>>> import numpy as np
>>> np.set_printoptions(precision=2, suppress=True, linewidth=100)
>>> m1, _ = np.linalg.qr(np.array([[0.1, 0.6, -0.1, -0.9],
...     [-1.8, 0.2, 0.2, 0.4],
...     [0.4, 0.1, -0.3, -0.4],
...     [1.3, 2.2, -0.4, 0.1]]))
>>> print(m1)
[[-0.04 -0.28 -0.09 -0.96]
 [ 0.8  -0.56 -0.16  0.14]
 [-0.18  0.05 -0.98  0.09]
 [-0.58 -0.78  0.08  0.24]]
>>> np.linalg.norm(m1, axis=0)
array([1., 1., 1., 1.])
>>> print(np.linalg.svd(m1, compute_uv=False))
[1. 1. 1. 1.]
>>> def softmax(z):
...     e = np.exp(z - z.max(axis=-1, keepdims=True))
...     return e / e.sum(axis=-1, keepdims=True)
... 
>>> print(softmax(m1).sum(axis=1))
[1. 1. 1. 1.]
>>> np.round(softmax(10 * m1[0]), 2) + 0
array([0.59, 0.06, 0.36, 0.  ])
>>> softmax(m1[0])
array([0.32, 0.25, 0.3 , 0.13])
>>> S = m1 @ m1.T / np.sqrt(4)
>>> softmax(S).round(6).argmax(axis=1)
array([0, 1, 2, 3])
>>> other = m1 / np.linalg.norm(m1, axis=1, keepdims=True)
>>> G = other @ other.T
>>> G[1].round(2) + 0
array([0., 1., 0., 0.])
>>> (G - 2 * np.eye(4)).round(6).argmax(axis=1)
array([1, 0, 0, 0])
>>> G.round(2) + 0
array([[1., 0., 0., 0.],
       [0., 1., 0., 0.],
       [0., 0., 1., 0.],
       [0., 0., 0., 1.]])
>>> (np.abs(G) > 0.9).astype(int)
array([[1, 0, 0, 0],
       [0, 1, 0, 0],
       [0, 0, 1, 0],
       [0, 0, 0, 1]])
>>> Q, evecs = np.linalg.qr(m1[:, :1])[0], np.linalg.qr(m1[:, 1:])[0]
>>> sv = np.linalg.svd(Q.T @ evecs, compute_uv=False)
>>> np.degrees(np.arccos(sv.clip(0, 1)))
array([90.])
>>> (sv > 0.9).sum()
np.int64(0)
>>> round(np.linalg.norm(Q @ Q.T - evecs @ evecs.T, 2), 2)
np.float64(1.0)
>>> np.round(np.poly(m1), 2) + 0
array([ 1.  ,  1.34,  0.  , -1.34, -1.  ])
>>> round(float(np.linalg.det(m1[::-1])), 2)
-1.0
>>> np.linalg.eigvals(m1)
array([ 1.  +0.j  , -0.67+0.74j, -0.67-0.74j, -1.  +0.j  ])
>>> A = np.load("run3.npy")
>>> A
array([[3., 1., 0., 0., 0., 0., 0., 0., 0., 0., 0.],
       [0., 3., 1., 0., 0., 0., 0., 0., 0., 0., 0.],
       [0., 0., 3., 1., 0., 0., 0., 0., 0., 0., 0.],
       [0., 0., 0., 3., 1., 0., 0., 0., 0., 0., 0.],
       [0., 0., 0., 0., 3., 1., 0., 0., 0., 0., 0.],
       [0., 0., 0., 0., 0., 3., 1., 0., 0., 0., 0.],
       [0., 0., 0., 0., 0., 0., 3., 1., 0., 0., 0.],
       [0., 0., 0., 0., 0., 0., 0., 3., 1., 0., 0.],
       [0., 0., 0., 0., 0., 0., 0., 0., 3., 1., 0.],
       [0., 0., 0., 0., 0., 0., 0., 0., 0., 3., 1.],
       [0., 0., 0., 0., 0., 0., 0., 0., 0., 0., 3.]])
>>> r0 = np.array([1, -3, -2, -3, 2, 1, -3, -3, 1, 1, 2])
>>> other = A + np.outer(r0, np.eye(11)[9])
>>> np.round(np.linalg.det(other) / np.linalg.det(A), 2), round(float(1 + np.linalg.solve(A, r0)[9]), 2)
(np.float64(1.11), 1.11)
>>> np.linalg.matrix_rank(other - A)
np.int64(1)
>>> print(np.linalg.matrix_rank(np.linalg.inv(other) - np.linalg.inv(A), tol=1e-8))
1
>>> T = np.stack([A, 4 * A, A[::-1]])
>>> (T @ A.T).shape
(3, 11, 11)
>>> vec = np.array([1, 2, 2, 3, 0, 0, 0, 1, 1, 3, 0])
>>> h = np.maximum(A @ vec, 0)
>>> h
array([5., 8., 9., 9., 0., 0., 1., 4., 6., 9., 0.])
>>> A * (h > 1e-9)[:, None]
array([[3., 1., 0., 0., 0., 0., 0., 0., 0., 0., 0.],
       [0., 3., 1., 0., 0., 0., 0., 0., 0., 0., 0.],
       [0., 0., 3., 1., 0., 0., 0., 0., 0., 0., 0.],
       [0., 0., 0., 3., 1., 0., 0., 0., 0., 0., 0.],
       [0., 0., 0., 0., 0., 0., 0., 0., 0., 0., 0.],
       [0., 0., 0., 0., 0., 0., 0., 0., 0., 0., 0.],
       [0., 0., 0., 0., 0., 0., 3., 1., 0., 0., 0.],
       [0., 0., 0., 0., 0., 0., 0., 3., 1., 0., 0.],
       [0., 0., 0., 0., 0., 0., 0., 0., 3., 1., 0.],
       [0., 0., 0., 0., 0., 0., 0., 0., 0., 3., 1.],
       [0., 0., 0., 0., 0., 0., 0., 0., 0., 0., 0.]])
>>> np.flatnonzero(h > 1e-9)
array([0, 1, 2, 3, 6, 7, 8, 9])
>>> X = np.load("case18.npy")
>>> print(X)
[[ 0.8 -0.9  0.8 -0.7 -0.1  0.9  0.5 -0.1 -0.3  0.9  0.1  0.4 -0.3 -0.2]
 [-1.5  0.2  0.  -0.8 -0.3 -1.9  0.9  1.6  0.2 -1.7  0.  -1.3  1.1 -0.6]
 [ 0.6 -1.6 -2.2  0.4  1.2 -1.3 -1.7  0.1  0.5 -0.1 -0.5  0.6 -1.1  0.5]
 [ 1.8 -1.3 -0.6  0.1  0.4  3.1  0.4 -1.   1.1  0.   0.2 -0.2 -0.1 -0.7]
 [-0.8  0.7 -0.2  0.  -0.7  0.1 -0.5  1.6  0.4 -0.3  1.3  1.  -0.1 -1.8]
 [-1.7 -0.2 -1.3 -0.7  1.4 -0.8 -0.4  0.4 -1.4 -1.8  0.2  0.1  0.7  1.1]
 [ 0.3  0.1 -1.   1.   1.5  0.2  0.2  0.3 -0.6  0.2  0.6 -1.  -1.  -0.9]
 [ 1.1  0.8 -0.9  0.4  0.9  0.1 -1.4 -0.6 -1.1 -0.5  1.7 -0.6 -0.1 -0.6]
 [ 1.4  1.7  2.4  0.  -0.4 -0.5 -1.   0.4  2.   0.6 -0.2  0.3 -2.1  0.8]
 [ 1.7  1.1  0.4 -0.5  0.5  0.1 -1.3 -0.4  0.4 -0.4  1.   0.4  0.6  0.8]
 [ 0.6 -0.3  1.9 -0.5  0.4  0.2  1.1  0.4 -0.5  0.7 -0.4  0.7  0.  -0.5]
 [-0.9  0.6 -0.3 -0.4 -1.9  1.4  1.8 -0.8 -0.8 -0.1 -0.3  0.8  0.8 -0.5]
 [ 0.8 -1.4  0.9  0.8  0.3  0.6  0.1  0.6 -0.8  0.  -1.6  0.   1.4  1.5]
 [ 1.  -0.2 -0.3 -1.  -1.8  0.5 -0.5 -0.9  1.2 -0.6  0.7  1.3 -0.6  0.9]]
>>> r0 = np.array([1, 1, 1, 2, 0, 1, 1, 2, 2, 0, 1, 1, 1, 0])
>>> other = X + np.outer(r0, np.eye(14)[9])
>>> round(float(np.linalg.det(other) / np.linalg.det(X)), 2), np.round(1 + np.linalg.solve(X, r0)[9], 2)
(-0.82, np.float64(-0.82))
>>> np.linalg.matrix_rank(np.linalg.inv(other) - np.linalg.inv(X), tol=1e-8)
np.int64(1)
>>> theta = np.radians(68)
>>> R = np.eye(14)
>>> R[2, 2] = R[12, 12] = np.cos(theta)
>>> R[2, 12], R[12, 2] = -np.sin(theta), np.sin(theta)
>>> other = X @ R.T
>>> np.allclose(X @ X.T, other @ other.T)
True
>>> other = np.linalg.inv(A)
>>> print(np.round(np.linalg.cond(A), 2))
1.94
>>> round(np.linalg.det(A) * np.linalg.det(other), 2)
np.float64(1.0)
>>> np.round(np.linalg.inv(other), 2) + 0
array([[3., 1., 0., 0., 0., 0., 0., 0., 0., 0., 0.],
       [0., 3., 1., 0., 0., 0., 0., 0., 0., 0., 0.],
       [0., 0., 3., 1., 0., 0., 0., 0., 0., 0., 0.],
       [0., 0., 0., 3., 1., 0., 0., 0., 0., 0., 0.],
       [0., 0., 0., 0., 3., 1., 0., 0., 0., 0., 0.],
       [0., 0., 0., 0., 0., 3., 1., 0., 0., 0., 0.],
       [0., 0., 0., 0., 0., 0., 3., 1., 0., 0., 0.],
       [0., 0., 0., 0., 0., 0., 0., 3., 1., 0., 0.],
       [0., 0., 0., 0., 0., 0., 0., 0., 3., 1., 0.],
       [0., 0., 0., 0., 0., 0., 0., 0., 0., 3., 1.],
       [0., 0., 0., 0., 0., 0., 0., 0., 0., 0., 3.]])
>>> other = np.array([[2, -5],
...     [-1, 3],
...     [3, -8],
...     [9, 0],
...     [-2, 0],
...     [3, -2],
...     [-1, 0],
...     [8, -2],
...     [8, 9],
...     [2, 8],
...     [8, -5],
...     [-1, -6],
...     [-6, -1],
...     [-3, 3]])
>>> np.einsum("ij->j", X)
array([ 5.2, -0.7, -0.4, -1.9,  1.4,  2.7, -1.8,  1.6,  0.3, -3.1,  2.8,  2.5, -0.8, -0.2])
>>> np.vstack([X, other.T]).shape
(16, 14)
>>> rng = np.random.default_rng(2975)
>>> labels = rng.permutation(14)
>>> other = X[:, labels] * rng.choice([-1, 1], 14)
>>> other
array([[ 0.5,  0.4, -0.2,  0.9,  0.8, -0.8, -0.1, -0.3, -0.3, -0.1,  0.1,  0.9,  0.9,  0.7],
       [ 0.9, -1.3, -0.6, -0.2,  0. ,  1.5, -0.3,  0.2,  1.1, -0. , -1.6, -1.9, -1.7,  0.8],
       [-1.7,  0.6,  0.5,  1.6, -2.2, -0.6,  1.2,  0.5, -1.1,  0.5, -0.1, -1.3, -0.1, -0.4],
       [ 0.4, -0.2, -0.7,  1.3, -0.6, -1.8,  0.4,  1.1, -0.1, -0.2,  1. ,  3.1,  0. , -0.1],
       [-0.5,  1. , -1.8, -0.7, -0.2,  0.8, -0.7,  0.4, -0.1, -1.3, -1.6,  0.1, -0.3, -0. ],
       [-0.4,  0.1,  1.1,  0.2, -1.3,  1.7,  1.4, -1.4,  0.7, -0.2, -0.4, -0.8, -1.8,  0.7],
       [ 0.2, -1. , -0.9, -0.1, -1. , -0.3,  1.5, -0.6, -1. , -0.6, -0.3,  0.2,  0.2, -1. ],
       [-1.4, -0.6, -0.6, -0.8, -0.9, -1.1,  0.9, -1.1, -0.1, -1.7,  0.6,  0.1, -0.5, -0.4],
       [-1. ,  0.3,  0.8, -1.7,  2.4, -1.4, -0.4,  2. , -2.1,  0.2, -0.4, -0.5,  0.6, -0. ],
       [-1.3,  0.4,  0.8, -1.1,  0.4, -1.7,  0.5,  0.4,  0.6, -1. ,  0.4,  0.1, -0.4,  0.5],
       [ 1.1,  0.7, -0.5,  0.3,  1.9, -0.6,  0.4, -0.5,  0. ,  0.4, -0.4,  0.2,  0.7,  0.5],
       [ 1.8,  0.8, -0.5, -0.6, -0.3,  0.9, -1.9, -0.8,  0.8,  0.3,  0.8,  1.4, -0.1,  0.4],
       [ 0.1,  0. ,  1.5,  1.4,  0.9, -0.8,  0.3, -0.8,  1.4,  1.6, -0.6,  0.6,  0. , -0.8],
       [-0.5,  1.3,  0.9,  0.2, -0.3, -1. , -1.8,  1.2, -0.6, -0.7,  0.9,  0.5, -0.6,  1. ]])
>>> Uu, _, Vt = np.linalg.svd(X.T @ other)
>>> labels
array([ 6, 11, 13,  1,  2,  0,  4,  8, 12, 10,  7,  5,  9,  3])
